>>> import numpy as np
>>> np.set_printoptions(precision=1, suppress=True, linewidth=160, sign=" ")
>>> F = 4 * np.eye(7) + np.ones((7, 7))
>>> print(F)
[[ 5.  1.  1.  1.  1.  1.  1.]
 [ 1.  5.  1.  1.  1.  1.  1.]
 [ 1.  1.  5.  1.  1.  1.  1.]
 [ 1.  1.  1.  5.  1.  1.  1.]
 [ 1.  1.  1.  1.  5.  1.  1.]
 [ 1.  1.  1.  1.  1.  5.  1.]
 [ 1.  1.  1.  1.  1.  1.  5.]]
>>> vec = np.array([1, 5, 5, 0, -5, -3, -3])
>>> y = F @ vec
>>> print(y)
[  4.  20.  20.   0. -20. -12. -12.]
>>> print(np.round(np.linalg.solve(F, -2 * y), 1) + 0)
[ -2. -10. -10.   0.  10.   6.   6.]
>>> print(np.round(np.linalg.solve(F, y), 1) + 0)
[ 1.  5.  5.  0. -5. -3. -3.]
>>> print(np.round(np.linalg.solve(F.T, F[2]), 1) + 0)
[ 0.  0.  1.  0.  0.  0.  0.]
>>> print(np.round(np.linalg.solve(F, y + F[:, 4]), 1) + 0)
[ 1.  5.  5.  0. -4. -3. -3.]
>>> print(np.round(np.linalg.solve(F, F[:, 2]), 1) + 0)
[ 0.  0.  1.  0.  0.  0.  0.]
>>> A = np.load("case19.npy")
>>> print(A)
[[ 1  0 -2  0]
 [-2  1  1  2]
 [ 0  2  1 -1]
 [ 0  0 -1  1]
 [-2 -2  1 -1]
 [ 1  0 -2  0]
 [-2  1 -1 -2]
 [ 2  0  0 -2]
 [ 0  2 -1  1]]
>>> vec = np.array([4, -7, 2, 2])
>>> y = A @ vec
>>> print(np.round(np.linalg.pinv(A) @ A, 1) + 0)
[[ 1.  0.  0.  0.]
 [ 0.  1.  0.  0.]
 [ 0.  0.  1.  0.]
 [ 0.  0.  0.  1.]]
>>> print(y)
[  0  -9 -14   0   6   0 -21   4 -14]
>>> rng = np.random.default_rng(243846)
>>> y = y + 0.3 * rng.normal(size=9)
>>> print(y)
[ -0.1  -9.3 -13.8  -0.2   6.    0.3 -21.3   4.1 -13.9]
>>> b, *_ = np.linalg.lstsq(A, y)
>>> print(np.round(np.linalg.norm(y - A @ b), 1))
0.5
>>> print([round(float(np.linalg.norm(np.linalg.solve(A.T @ A + lam * np.eye(4), A.T @ y))), 2) for lam in (0, 1, 10, 100)])
[8.59, 7.98, 4.87, 1.01]
>>> print(b.round())
[ 4. -7.  2.  2.]
>>> other = np.array([[3, -3, -1], [3, 1, 3], [-3, -2, 2], [2, -2, 2]])
>>> print(np.vstack([A, other.T]).shape)
(12, 4)
>>> print(np.einsum("ij->j", A))
[-2  4 -4 -2]
>>> print(np.linalg.matrix_rank(np.vstack([A, other.T])))
4
>>> proj = A @ np.linalg.solve(A.T @ A, A.T)
>>> print(proj.round(1) + 0)
[[ 0.3 -0.2 -0.2  0.1 -0.1  0.3  0.1  0.   0.1]
 [-0.2  0.5  0.1  0.1  0.  -0.2  0.  -0.4  0.2]
 [-0.2  0.1  0.5 -0.2 -0.2 -0.2  0.2  0.2  0.2]
 [ 0.1  0.1 -0.2  0.1 -0.1  0.1  0.  -0.2  0.1]
 [-0.1  0.  -0.2 -0.1  0.6 -0.1  0.2 -0.1 -0.3]
 [ 0.3 -0.2 -0.2  0.1 -0.1  0.3  0.1  0.   0.1]
 [ 0.1  0.   0.2  0.   0.2  0.1  0.9  0.   0.1]
 [ 0.  -0.4  0.2 -0.2 -0.1  0.   0.   0.5 -0.1]
 [ 0.1  0.2  0.2  0.1 -0.3  0.1  0.1 -0.1  0.4]]
>>> print(np.round(proj @ A[:, 1], 1) + 0)
[ 0.  1.  2.  0. -2.  0.  1.  0.  2.]
>>> print(np.diag(proj))
[ 0.3  0.5  0.5  0.1  0.6  0.3  0.9  0.5  0.4]
>>> print(np.trace(proj))
4.0
>>> r0 = np.array([1, 2])
>>> print(np.convolve(A[2], r0))
[ 0  2  5  1 -2]
>>> print(np.cross(A[2, :3], A[0, :3]))
[-4  1 -2]
>>> print(np.polyval(r0, A[2]))
[ 2  4  3  1]
>>> print(np.correlate(A[2], A[0], "full"))
[ 0  0 -4 -2  4  1 -1]
>>> vec = np.array([1, -2, -2, -2])
>>> h1 = np.maximum(A @ vec, 0)
>>> print(np.tanh(A @ vec))
[ 1. -1. -1.  0.  1.  1.  1.  1. -1.]
>>> print(h1)
[ 5  0  0  0  2  5  2  6  0]
>>> print(np.maximum(A @ vec, 0) - np.maximum(-A @ vec, 0))
[  5 -10  -4   0   2   5   2   6  -4]
>>> print(A.T @ h1)
[ 14  -2 -20 -18]
>>> print(np.maximum(A @ (3 * vec), 0))
[ 15   0   0   0   6  15   6  18   0]
>>> print(A * (h1 > 1e-9)[:, None])
[[ 1  0 -2  0]
 [ 0  0  0  0]
 [ 0  0  0  0]
 [ 0  0  0  0]
 [-2 -2  1 -1]
 [ 1  0 -2  0]
 [-2  1 -1 -2]
 [ 2  0  0 -2]
 [ 0  0  0  0]]
>>> X = np.load("mat.npy")
>>> print(X)
[[ -5.2  -3.3  -0.9  -1.   -1.   -7.5]
 [ -8.5   3.1   1.6 -12.   -7.1 -23.7]
 [ -4.4  -5.1  -2.4   0.2   0.9  -7.6]
 [-10.1   5.3   2.7 -12.1  -6.9 -25.2]
 [ -5.9  -4.5  -2.4   0.3   0.2  -8.5]
 [-11.4   3.7   1.5 -12.9  -7.2 -24.1]
 [ -5.6  -4.3  -0.5  -2.8   1.4  -8.9]
 [ -9.1   4.2   1.2 -12.   -7.9 -25.1]
 [-10.4   4.9   4.6 -14.4  -5.9 -23.5]
 [ -4.6  -5.1  -2.8  -1.7   2.   -9.1]
 [ -2.8  -5.2  -2.5  -2.9   0.9  -8.2]
 [ -9.7   4.6   1.7 -12.2  -5.4 -25.4]
 [ -4.6  -6.6  -3.1  -1.2   2.3 -10.6]
 [ -8.3   3.6   1.5 -14.7  -6.4 -23. ]
 [ -9.6   2.7   5.4 -14.1  -7.6 -24. ]
 [ -7.   -4.5  -1.2  -1.3   0.   -8.8]
 [ -9.3   3.2   1.9 -10.9  -6.7 -24.5]
 [ -7.6   2.    3.7 -13.   -5.2 -24.7]]
>>> O, V = np.linalg.qr(X[:, :4])[0], np.linalg.qr(X[:, 4:])[0]
>>> sigma = np.linalg.svd(O.T @ V, compute_uv=False)
>>> print(np.degrees(np.arccos(sigma.clip(0, 1))))
[  5.   24.1]
>>> print(np.round(np.linalg.norm(O @ O.T - V @ V.T, 2), 1))
1.0
>>> dist = np.linalg.norm(X[:, None] - X[None], axis=-1)
>>> print(np.unravel_index(dist.round(6).argmax(), dist.shape))
(np.int64(2), np.int64(8))
>>> print(dist.mean(axis=1).argmax())
2
>>> print((dist + 1e9 * np.eye(18)).round(6).argmin(axis=1))
[ 15  16   4  11   2   3  15   1  14  12   9   3   9   1   8   4   1   1]
>>> print(np.linalg.matrix_rank(dist ** 2))
8
>>> labels = X[:, 5] > np.median(X[:, 5])
>>> r0 = X[labels].mean(axis=0) - X[~labels].mean(axis=0)
>>> print(labels.astype(int))
[ 1  0  1  0  1  0  1  0  0  1  1  0  1  1  0  1  0  0]
>>> print(np.argsort(-np.abs(r0).round(6), kind="stable"))
[ 5  3  1  4  2  0]
>>> print(round((((X - X.mean(axis=0)) @ r0 > 0) == labels).mean(), 1))
0.9
>>> feats = np.load("run7.npy")
>>> print(feats)
[[  2   9  -9  -1  -5  -2   6 -16]
 [  9  16  13   2   0  12  13   5]
 [ -9  13  -2  -2   4 -10  -6  13]
 [ -1   2  -2  18 -12  -4  -5   4]
 [ -5   0   4 -12   6 -18  -5   1]
 [ -2  12 -10  -4 -18  -4  -4  -2]
 [  6  13  -6  -5  -5  -4 -12  -6]
 [-16   5  13   4   1  -2  -6  -2]]
>>> r0 = np.array([-2, -1, -3])
>>> print(np.correlate(feats[2], feats[6], "full"))
[  54   30 -108   29  -12   19  -35  151  -38  -34   65 -135 -216  133   78]
>>> print(np.array([np.convolve(row, r0, "same") for row in feats]))
[[-20   3 -16  38  12   5  32  -2]
 [-41 -69 -65 -41 -30 -38 -59 -44]
 [-17  18 -33   0  22  10  10   5]
 [ -3   5 -40  12 -34  50   9  11]
 [  5   7  20 -12  66  10  57  14]
 [-22  14 -18  70  38  66  20  14]
 [-32 -19 -23  33  28  43  36  42]
 [  6  17 -36 -45  -9  11  16  20]]
>>> O, R = np.linalg.qr(feats)
>>> print(round(float(abs(R[0, 0])), 1), round(float(np.linalg.norm(feats[:, 0])), 1))
22.1 22.1
>>> print(np.round(np.trace(O @ O.T), 1))
8.0
>>> print(O.shape, R.shape)
(8, 8) (8, 8)
>>> print(np.round(O.T @ O, 1) + 0)
[[ 1.  0.  0.  0.  0.  0.  0.  0.]
 [ 0.  1.  0.  0.  0.  0.  0.  0.]
 [ 0.  0.  1.  0.  0.  0.  0.  0.]
 [ 0.  0.  0.  1.  0.  0.  0.  0.]
 [ 0.  0.  0.  0.  1.  0.  0.  0.]
 [ 0.  0.  0.  0.  0.  1.  0.  0.]
 [ 0.  0.  0.  0.  0.  0.  1.  0.]
 [ 0.  0.  0.  0.  0.  0.  0.  1.]]
>>> W0 = np.load("a.npy")
>>> print(W0)
[[ 0  0 -7  0  0  0  0]
 [-6  0  0  2  0  0 -7]
 [ 0  0  0  0  0  0  0]
 [ 0  0  0 -2  0  0  0]
 [ 0  0  3  0  0  0  0]
 [ 0  9  0  0  0  0  0]
 [ 0  0  0  0 -1  0  0]
 [ 0  0  3 -8 -1  0  0]]
>>> print(np.linalg.lstsq(W0[:-1].T, W0[-1])[2])
5
>>> Uu, sigma, VT = np.linalg.svd(W0)
>>> print(sigma.round(1) + 0)
[ 10.2   9.    8.8   6.5   1.    0.    0. ]
>>> other = Uu[:, :5] @ np.diag(sigma[:5]) @ VT[:5]
>>> print(round(np.linalg.norm(W0 - other) / np.linalg.norm(W0), 1))
0.0
>>> print(round(float(np.abs(W0 - other).max()), 1))
0.0
>>> print(round(float(np.linalg.norm(W0 - other, 2)), 1), np.round(sigma[5], 1))
0.0 0.0
>>> vec = np.array([3, 1, 0, 1, 2, 1, 1])
>>> h1 = np.maximum(W0 @ vec, 0)
>>> print(h1)
[ 0  0  0  0  0  9  0  0]
>>> print(np.flatnonzero(h1 > 1e-9))
[ 5]
>>> print(W0.T @ h1)
[  0  81   0   0   0   0   0]
>>> print(W0 * (h1 > 1e-9)[:, None])
[[ 0  0  0  0  0  0  0]
 [ 0  0  0  0  0  0  0]
 [ 0  0  0  0  0  0  0]
 [ 0  0  0  0  0  0  0]
 [ 0  0  0  0  0  0  0]
 [ 0  9  0  0  0  0  0]
 [ 0  0  0  0  0  0  0]
 [ 0  0  0  0  0  0  0]]
>>> other = np.array([[1, 1, 2],
...     [-1, 2, 0],
...     [2, -2, -2],
...     [-1, 2, -2],
...     [0, 0, 0],
...     [2, 1, 2],
...     [-1, 1, -2]])
>>> print(np.einsum("ik,kj->ij", W0, other))
[[-14  14  14]
 [ -1  -9  -2]
 [  0   0   0]
 [  2  -4   4]
 [  6  -6  -6]
 [ -9  18   0]
 [  0   0   0]
 [ 14 -22  10]]
>>> print(np.einsum("ik,kj->ji", W0, other))
[[-14  -1   0   2   6  -9   0  14]
 [ 14  -9   0  -4  -6  18   0 -22]
 [ 14  -2   0   4  -6   0   0  10]]
>>> print(np.vstack([W0, other.T]).shape)
(11, 7)
>>> print(np.linalg.matrix_rank(W0 @ other))
3
>>> E = np.load("dump.npy")
>>> print(E)
[[ 83.  -9. -63.  45. -45.  -9.   0.]
 [ -9.   3.   7.  -5.   5.   1.   0.]
 [-63.   7.  51. -35.  35.   7.   0.]
 [ 45.  -5. -35.  27. -25.  -5.   0.]
 [-45.   5.  35. -25.  27.   5.   0.]
 [ -9.   1.   7.  -5.   5.   3.   0.]
 [  0.   0.   0.   0.   0.   0.   2.]]
>>> labels = rng.permutation(7)
>>> print(labels)
[ 2  5  6  0  4  1  3]
>>> other = F[labels][:, labels]
>>> print(np.allclose(other, F))
True
>>> print(np.trace(other))
35.0
>>> w, V = np.linalg.eigh(E)
>>> vec = np.array([-2, 3, 3, 0, 0, -2, 2])
>>> print(V * np.abs(w) @ V.T)
[[ 83.  -9. -63.  45. -45.  -9.   0.]
 [ -9.   3.   7.  -5.   5.   1.   0.]
 [-63.   7.  51. -35.  35.   7.   0.]
 [ 45.  -5. -35.  27. -25.  -5.   0.]
 [-45.   5.  35. -25.  27.   5.   0.]
 [ -9.   1.   7.  -5.   5.   3.   0.]
 [  0.   0.   0.   0.   0.   0.   2.]]
>>> print(V * np.maximum(w, 0) @ V.T)
[[ 83.  -9. -63.  45. -45.  -9.   0.]
 [ -9.   3.   7.  -5.   5.   1.   0.]
 [-63.   7.  51. -35.  35.   7.   0.]
 [ 45.  -5. -35.  27. -25.  -5.   0.]
 [-45.   5.  35. -25.  27.   5.   0.]
 [ -9.   1.   7.  -5.   5.   3.   0.]
 [  0.   0.   0.   0.   0.   0.   2.]]
>>> print(np.linalg.eigvalsh(E[1:, 1:]))
[   2.    2.    2.    2.    2.  103.]
>>> print((np.sign(V[:, -1].round(6)) == np.sign(V[0, -1].round(6))).astype(int))
[ 1  0  0  1  0  0  0]
>>> Uu, sigma, VT = np.linalg.svd(W0, full_matrices=False)
>>> print(np.cumsum(sigma ** 2) / np.sum(sigma ** 2))
[ 0.3  0.6  0.9  1.   1.   1.   1. ]
>>> print(np.round(VT @ VT.T, 1) + 0)
[[ 1.  0.  0.  0.  0.  0.  0.]
 [ 0.  1.  0.  0.  0.  0.  0.]
 [ 0.  0.  1.  0.  0.  0.  0.]
 [ 0.  0.  0.  1.  0.  0.  0.]
 [ 0.  0.  0.  0.  1.  0.  0.]
 [ 0.  0.  0.  0.  0.  1.  0.]
 [ 0.  0.  0.  0.  0.  0.  1.]]
>>> print(Uu.shape, sigma.shape, VT.shape)
(8, 7) (7,) (7, 7)
>>> print(np.abs(Uu[:, 0]).round(6).argmax())
1
>>> print(np.round(Uu.T @ W0 @ VT.T, 1) + 0)
[[ 10.2   0.    0.    0.    0.    0.    0. ]
 [  0.    9.    0.    0.    0.    0.    0. ]
 [  0.    0.    8.8   0.    0.    0.    0. ]
 [  0.    0.    0.    6.5   0.    0.    0. ]
 [  0.    0.    0.    0.    1.    0.    0. ]
 [  0.    0.    0.    0.    0.    0.    0. ]
 [  0.    0.    0.    0.    0.    0.    0. ]]
>>> print(np.flatnonzero(np.linalg.matrix_power((E != 0) + (E.T != 0) + np.eye(7), 7)[4]))
[ 0  1  2  3  4  5]
>>> print((E != 0).astype(int))
[[ 1  1  1  1  1  1  0]
 [ 1  1  1  1  1  1  0]
 [ 1  1  1  1  1  1  0]
 [ 1  1  1  1  1  1  0]
 [ 1  1  1  1  1  1  0]
 [ 1  1  1  1  1  1  0]
 [ 0  0  0  0  0  0  1]]
>>> print(E @ E)
[[ 15070.  -1674. -11718.   8370.  -8370.  -1674.      0.]
 [ -1674.    190.   1302.   -930.    930.    186.      0.]
 [-11718.   1302.   9118.  -6510.   6510.   1302.      0.]
 [  8370.   -930.  -6510.   4654.  -4650.   -930.      0.]
 [ -8370.    930.   6510.  -4650.   4654.    930.      0.]
 [ -1674.    186.   1302.   -930.    930.    190.      0.]
 [     0.      0.      0.      0.      0.      0.      4.]]
>>> w, V = np.linalg.eigh(E)
>>> print(w)
[   2.    2.    2.    2.    2.    2.  184.]
>>> print(np.unique(w.round(6) + 0, return_counts=True)[1])
[ 6  1]
>>> print(np.linalg.eigvalsh(E @ E))
[     4.      4.      4.      4.      4.      4.  33856.]
>>> print(np.round(np.linalg.eigvalsh(E + -2 * np.eye(7)), 1) + 0)
[   0.    0.    0.    0.    0.    0.  182.]
>>> print(np.abs(V[:, -1]))
[ 0.7  0.1  0.5  0.4  0.4  0.1  0. ]
>>> print(w.sum(), np.trace(E))
196.0 196.0
>>> print(V @ np.diag(w) @ V.T)
[[ 83.  -9. -63.  45. -45.  -9.   0.]
 [ -9.   3.   7.  -5.   5.   1.   0.]
 [-63.   7.  51. -35.  35.   7.   0.]
 [ 45.  -5. -35.  27. -25.  -5.   0.]
 [-45.   5.  35. -25.  27.   5.   0.]
 [ -9.   1.   7.  -5.   5.   3.   0.]
 [  0.   0.   0.   0.   0.   0.   2.]]
>>> M = np.loadtxt("w.csv", delimiter=",")
>>> print(M)
[[ 1.  2.  0.]
 [ 0.  1.  2.]
 [ 2.  0.  1.]]
>>> other = M / np.linalg.norm(M, axis=1, keepdims=True)
>>> C2 = other @ other.T
>>> print(np.linalg.norm(other, axis=1))
[ 1.  1.  1.]
>>> print(C2)
[[ 1.   0.4  0.4]
 [ 0.4  1.   0.4]
 [ 0.4  0.4  1. ]]
>>> print((np.abs(C2) > 0.9).astype(int))
[[ 1  0  0]
 [ 0  1  0]
 [ 0  0  1]]
>>> O = M.astype(float).copy()
>>> for j in range(3):
...     O[:, j] -= O[:, :j] @ (O[:, :j].T @ O[:, j])
...     O[:, j] /= np.linalg.norm(O[:, j])
... 
>>> print(np.round(O.T @ O, 1) + 0)
[[ 1.  0.  0.]
 [ 0.  1.  0.]
 [ 0.  0.  1.]]
>>> print(np.round(O.T @ M, 1) + 0)
[[ 2.2  0.9  0.9]
 [ 0.   2.   0.6]
 [ 0.   0.   2. ]]
